$ python -q
>>> import numpy as np
>>> np.set_printoptions(precision=4, suppress=True, linewidth=160)
>>> rnd = lambda a: np.round(a, 4) + 0
>>> data = np.array([[1, -1, 1, -1], [1, 0, 0, 0], [1, 1, 1, 1]])
>>> vec = np.array([2, 0, -3, -3])
>>> np.linalg.norm(data @ vec) <= np.linalg.norm(data, 2) * np.linalg.norm(vec) + 1e-9
np.True_
>>> data @ vec
array([ 2,  2, -4])
>>> np.sign((data @ vec).round(6))
array([ 1,  1, -1])
>>> (data * vec).sum(axis=1)
array([ 2,  2, -4])
>>> rng = np.random.default_rng(528277)
>>> A2 = data + rng.integers(-2, 3, (3, 2)) @ rng.integers(-2, 3, (2, 4))
>>> A2
array([[ 3, -2,  1, -1],
       [ 3, -1,  2,  0],
       [-1,  2, -1,  1]])
>>> rnd(np.linalg.svd(A2 - data, compute_uv=False))
array([4.594 , 1.3767, 0.    ])
>>> np.linalg.matrix_rank(A2 - data, tol=1e-8)
np.int64(2)
>>> X = np.loadtxt("mat.csv", delimiter=",")
>>> X
array([[-12.8948, -13.9848,  -1.4641,   3.9072,  -4.554 ],
       [  1.9774,  -1.6776,  17.733 ,  -5.2302,  -7.1737],
       [ 10.1887,   3.3235,   8.3009, -14.6737,   0.9614],
       [-10.0409,   5.1302,  -6.4223,  -9.2167,  12.1106],
       [  6.7017,   4.7137, -13.699 ,   6.0836, -10.4017],
       [ -0.6426,   5.9838, -12.487 ,   7.911 , -12.0529],
       [ -0.7447,  12.2668,  -7.1653,  11.2269,   8.4609],
       [ -4.1047,  10.3942,  -1.6737,  -5.849 ,  15.4305],
       [  8.9345,  13.0171,  -9.4502,   7.2535,   2.9678],
       [ -6.7767,  11.7797, -10.6775,  -3.7453,   9.3424],
       [ -5.9158,  -7.9018,  15.501 ,  -5.9255,   5.2127],
       [  4.7595,   1.5751,   0.8047,  -9.6551,  16.763 ],
       [ -1.7339,   7.3157,   1.6991,  13.2538, -12.8423],
       [  7.2213,  -1.9358, -13.7117,  -0.2903,  12.4904],
       [  1.0168,  -4.0528,  18.9494,   3.5758,   3.2674],
       [ -0.0994,  16.1551,   2.7185, -10.4881,  -4.649 ]])
>>> gram = np.cov(X, rowvar=False)
>>> rnd(np.corrcoef(X.T))
array([[ 1.    ,  0.2432, -0.0477, -0.0106, -0.0661],
       [ 0.2432,  1.    , -0.4263,  0.0499,  0.0609],
       [-0.0477, -0.4263,  1.    , -0.3445, -0.0838],
       [-0.0106,  0.0499, -0.3445,  1.    , -0.4387],
       [-0.0661,  0.0609, -0.0838, -0.4387,  1.    ]])
>>> np.argwhere(np.triu(np.abs(np.corrcoef(X.T)) > 0.8, 1))
array([], shape=(0, 2), dtype=int64)
>>> rnd(np.median(X, axis=0))
array([-0.371 ,  4.922 , -1.5689, -2.0178,  3.1176])
>>> gram.shape
(5, 5)
>>> np.argsort(-X.std(axis=0).round(6), kind="stable")
array([2, 4, 3, 1, 0])
>>> rnd(X.std(axis=0))
array([ 6.5041,  7.9807, 10.6609,  8.2441,  9.5603])
>>> Ac = (X - X.mean(axis=0)) / X.std(axis=0)
>>> rnd(Ac.std(axis=0))
array([1., 1., 1., 1., 1.])
>>> b = np.linalg.lstsq(np.delete(Ac, 1, axis=1), Ac[:, 1])[0]
>>> rnd(1 - np.var(Ac[:, 1] - np.delete(Ac, 1, axis=1) @ b))
np.float64(0.2409)
>>> mat = np.loadtxt("m.csv", delimiter=",")
>>> mat
array([[ 0.0239,  2.8657,  2.8784],
       [-0.0609, -0.9849, -0.8946],
       [ 0.0148,  0.1503,  0.1596],
       [-0.0397,  1.4986,  1.5213],
       [ 0.0321, -1.1964, -1.1169],
       [-0.0187, -1.4119, -1.4179],
       [ 0.0879,  0.1458,  0.2348],
       [-0.1096,  0.3715,  0.3361],
       [-0.0006, -0.9334, -0.9747],
       [-0.0197, -1.9409, -1.966 ],
       [-0.0437,  1.5896,  1.5518],
       [ 0.0249, -1.5641, -1.5886],
       [ 0.0874,  0.9662,  0.9017]])
>>> P = mat @ np.linalg.solve(mat.T @ mat, mat.T)
>>> rnd(np.trace(P))
np.float64(3.0)
>>> rnd(P @ mat[:, 2])
array([ 2.8784, -0.8946,  0.1596,  1.5213, -1.1169, -1.4179,  0.2348,  0.3361, -0.9747, -1.966 ,  1.5518, -1.5886,  0.9017])
>>> rnd(np.linalg.eigvalsh(P))
array([0., 0., 0., 0., 0., 0., 0., 0., 0., 0., 1., 1., 1.])
>>> np.allclose(P @ P, P)
True
>>> J = np.load("out14.npy")
>>> J
array([[4, 4],
       [4, 8]])
>>> # symmetric, so the eigenvalues are real
>>> left, sigma, vt = np.linalg.svd(J, full_matrices=False)
>>> np.allclose(left * sigma @ vt, J)
True
>>> rnd(vt @ vt.T)
array([[1., 0.],
       [0., 1.]])
>>> rnd(np.abs(vt[0]))
array([0.5257, 0.8507])
>>> rnd(sigma)
array([10.4721,  1.5279])
>>> left.shape, sigma.shape, vt.shape
((2, 2), (2,), (2, 2))
